$ python3 -q
>>> import numpy as np
>>> np.set_printoptions(precision=2, suppress=True, linewidth=160)
>>> rnd = lambda a: np.round(a, 2) + 0
>>> A = 5 * np.eye(7) + np.eye(7, k=1)
>>> A
array([[5., 1., 0., 0., 0., 0., 0.],
       [0., 5., 1., 0., 0., 0., 0.],
       [0., 0., 5., 1., 0., 0., 0.],
       [0., 0., 0., 5., 1., 0., 0.],
       [0., 0., 0., 0., 5., 1., 0.],
       [0., 0., 0., 0., 0., 5., 1.],
       [0., 0., 0., 0., 0., 0., 5.]])
>>> # triangular
>>> r0 = np.array([1, 3, 1, 0, 2, 1, 0])
>>> M2 = A + np.outer(r0, np.eye(7)[0])
>>> rnd(np.linalg.det(M2) / np.linalg.det(A)), rnd(1 + np.linalg.solve(A, r0)[0])
(np.float64(1.09), np.float64(1.09))
>>> np.linalg.matrix_rank(np.linalg.inv(M2) - np.linalg.inv(A), tol=1e-8)
np.int64(1)
>>> np.linalg.matrix_rank(M2 - A)
np.int64(1)
>>> rng = np.random.default_rng(428)
>>> z = rng.permutation(7)
>>> M2 = A[:, z] * rng.choice([-1, 1], 7)
>>> M2
array([[ 0.,  1.,  5.,  0.,  0.,  0., -0.],
       [ 0.,  5.,  0.,  0.,  0.,  1., -0.],
       [ 0.,  0.,  0.,  0.,  0.,  5., -1.],
       [ 0.,  0.,  0.,  1.,  0.,  0., -5.],
       [ 0.,  0.,  0.,  5.,  1.,  0., -0.],
       [ 1.,  0.,  0.,  0.,  5.,  0., -0.],
       [ 5.,  0.,  0.,  0.,  0.,  0., -0.]])
>>> left, _, vt = np.linalg.svd(A.T @ M2)
>>> rnd(left @ vt)
array([[ 0.,  0.,  1.,  0.,  0.,  0.,  0.],
       [ 0.,  1.,  0.,  0.,  0.,  0.,  0.],
       [ 0.,  0.,  0.,  0.,  0.,  1.,  0.],
       [ 0.,  0.,  0.,  0.,  0.,  0., -1.],
       [ 0.,  0.,  0.,  1.,  0.,  0.,  0.],
       [ 0.,  0.,  0.,  0.,  1.,  0.,  0.],
       [ 1.,  0.,  0.,  0.,  0.,  0.,  0.]])
